$ python -q
>>> import numpy as np
>>> import numpy.linalg as la
>>> np.set_printoptions(precision=3, suppress=True, linewidth=120)
>>> K = np.loadtxt("m.csv", delimiter=",")
>>> K
array([[ -5.967,   3.982,  19.951,  -9.98 , -19.938,  -7.978,  15.956,  -9.962, -11.951],
       [ -5.421,   3.691,  19.14 ,  -9.646, -18.91 ,  -7.611,  15.219,  -9.341, -11.146],
       [ -3.376,   2.588,  15.898,  -8.274, -14.887,  -6.186,  12.3  ,  -6.974,  -8.051],
       [ -3.307,   2.55 ,  15.782,  -8.223, -14.745,  -6.136,  12.195,  -6.893,  -7.944],
       [ -1.981,   1.821,  13.413,  -7.174, -11.912,  -5.142,  10.092,  -5.302,  -5.835],
       [ -1.254,   1.413,  11.969,  -6.513, -10.238,  -4.557,   8.825,  -4.398,  -4.623],
       [  0.208,   0.555,   8.414,  -4.8  ,  -6.332,  -3.194,   5.776,  -2.43 ,  -1.953],
       [  0.252,   0.528,   8.282,  -4.733,  -6.194,  -3.145,   5.665,  -2.365,  -1.864],
       [  0.378,   0.449,   7.882,  -4.531,  -5.78 ,  -3.   ,   5.331,  -2.173,  -1.601],
       [  0.537,   0.346,   7.336,  -4.25 ,  -5.223,  -2.804,   4.878,  -1.921,  -1.255],
       [  1.062,  -0.082,   4.134,  -2.512,  -2.256,  -1.714,   2.338,  -0.734,   0.347],
       [  1.067,  -0.107,   3.788,  -2.312,  -1.974,  -1.601,   2.08 ,  -0.641,   0.463],
       [  1.035,  -0.139,   3.092,  -1.902,  -1.439,  -1.374,   1.578,  -0.478,   0.647],
       [  0.972,  -0.148,   2.572,  -1.588,  -1.073,  -1.203,   1.221,  -0.379,   0.735],
       [  0.848,  -0.14 ,   1.971,  -1.218,  -0.693,  -0.999,   0.833,  -0.29 ,   0.77 ],
       [  0.649,  -0.107,   1.332,  -0.814,  -0.354,  -0.764,   0.461,  -0.221,   0.706],
       [  0.526,  -0.083,   1.025,  -0.619,  -0.223,  -0.637,   0.306,  -0.194,   0.626],
       [  0.449,  -0.067,   0.855,  -0.51 ,  -0.16 ,  -0.56 ,   0.227,  -0.179,   0.565],
       [  0.292,  -0.037,   0.54 ,  -0.312,  -0.068,  -0.398,   0.105,  -0.143,   0.414],
       [  0.261,  -0.031,   0.483,  -0.277,  -0.055,  -0.365,   0.086,  -0.135,   0.381],
       [  0.055,  -0.002,   0.106,  -0.055,  -0.003,  -0.098,   0.005,  -0.046,   0.1  ],
       [  0.644,  -0.634,  -0.713,  -0.156,   0.098,   1.884,   0.537,   1.894,  -0.762],
       [  1.41 ,  -1.097,  -0.821,  -0.446,   0.349,   2.665,   0.748,   2.978,  -0.604],
       [  1.738,  -1.288,  -0.859,  -0.565,   0.473,   2.962,   0.815,   3.413,  -0.501],
       [  1.815,  -1.332,  -0.868,  -0.592,   0.503,   3.03 ,   0.829,   3.513,  -0.475],
       [  3.822,  -2.454,  -1.093,  -1.269,   1.377,   4.623,   1.077,   5.992,   0.384],
       [  6.581,  -3.944,  -1.431,  -2.111,   2.76 ,   6.559,   1.184,   9.196,   1.855],
       [  7.731,  -4.557,  -1.586,  -2.442,   3.377,   7.323,   1.18 ,  10.497,   2.524],
       [  9.286,  -5.38 ,  -1.807,  -2.874,   4.238,   8.329,   1.142,  12.235,   3.463],
       [ 13.338,  -7.506,  -2.439,  -3.937,   6.595,  10.857,   0.912,  16.688,   6.051],
       [ 19.742, -10.833,  -3.57 ,  -5.484,  10.554,  14.683,   0.279,  23.591,  10.409],
       [ 21.138, -11.555,  -3.834,  -5.805,  11.446,  15.499,   0.109,  25.082,  11.39 ]])
>>> C = K[[6, 1]].astype(float)
>>> for _ in range(3):
...     idx = la.norm(K[:, None] - C, axis=-1).argmin(axis=1)
...     C = np.array([K[idx == j].mean(axis=0) for j in range(2)])
... 
>>> idx
array([1, 1, 1, 1, 1, 1, 0, 0, 0, 0, 0, 0, 0, 0, 0, 0, 0, 0, 0, 0, 0, 0, 0, 0, 0, 0, 0, 0, 0, 0, 0, 0])
>>> np.bincount(idx)
array([26,  6])
>>> np.abs(C[1] - C[0]).argmax()
np.int64(4)
